In [1]: import numpy as np

In [2]: np.set_printoptions(precision=3, suppress=True, linewidth=100, floatmode="fixed")

In [3]: rd = lambda a: np.round(a, 3) + 0

In [4]: A = np.load("x.npy")

In [5]: rd(A)
Out[5]: 
array([[ 2.192, -1.121, -0.021, -0.279],
       [-1.121,  0.811, -0.251,  0.613],
       [-0.021, -0.251,  1.963, -0.181],
       [-0.279,  0.613, -0.181,  1.034]])

In [6]: # rows and columns are dependent

In [7]: t = np.radians(60)

In [8]: Rm = np.eye(4)

In [9]: Rm[1, 1] = Rm[3, 3] = np.cos(t)

In [10]: Rm[1, 3], Rm[3, 1] = -np.sin(t), np.sin(t)

In [11]: rd(Rm)
Out[11]: 
array([[ 1.000,  0.000,  0.000,  0.000],
       [ 0.000,  0.500,  0.000, -0.866],
       [ 0.000,  0.000,  1.000,  0.000],
       [ 0.000,  0.866,  0.000,  0.500]])

In [12]: A2 = A @ Rm.T

In [13]: print(rd(np.linalg.det(Rm)), np.trace(Rm))
1.0 3.0

In [14]: rd(A2)
Out[14]: 
array([[ 2.192, -0.319, -0.021, -1.111],
       [-1.121, -0.125, -0.251,  1.009],
       [-0.021,  0.031,  1.963, -0.308],
       [-0.279, -0.589, -0.181,  1.048]])

In [15]: print(rd(np.linalg.svd(A, compute_uv=False)), rd(np.linalg.svd(A2, compute_uv=False)))
[3.000 2.000 1.000 0.000] [3.000 2.000 1.000 0.000]

In [16]: np.allclose(A @ A.T, A2 @ A2.T)
Out[16]: True

In [17]: K = np.load("dump.npy")

In [18]: K
Out[18]: 
array([[81, 81, 72, 45],
       [81, 82, 75, 52],
       [72, 75, 73, 61],
       [45, 52, 61, 74]])

In [19]: # symmetric

In [20]: x = np.array([7, 9, 2, 3])

In [21]: h1 = np.maximum(K @ x, 0)

In [22]: print(h1)
[1575 1611 1508 1127]

In [23]: K * (h1 > 1e-9)[:, None]
Out[23]: 
array([[81, 81, 72, 45],
       [81, 82, 75, 52],
       [72, 75, 73, 61],
       [45, 52, 61, 74]])

In [24]: np.maximum(K @ x, 0) - np.maximum(-K @ x, 0)
Out[24]: array([1575, 1611, 1508, 1127])

In [25]: print(K.T @ h1)
[417357 431381 413056 330033]
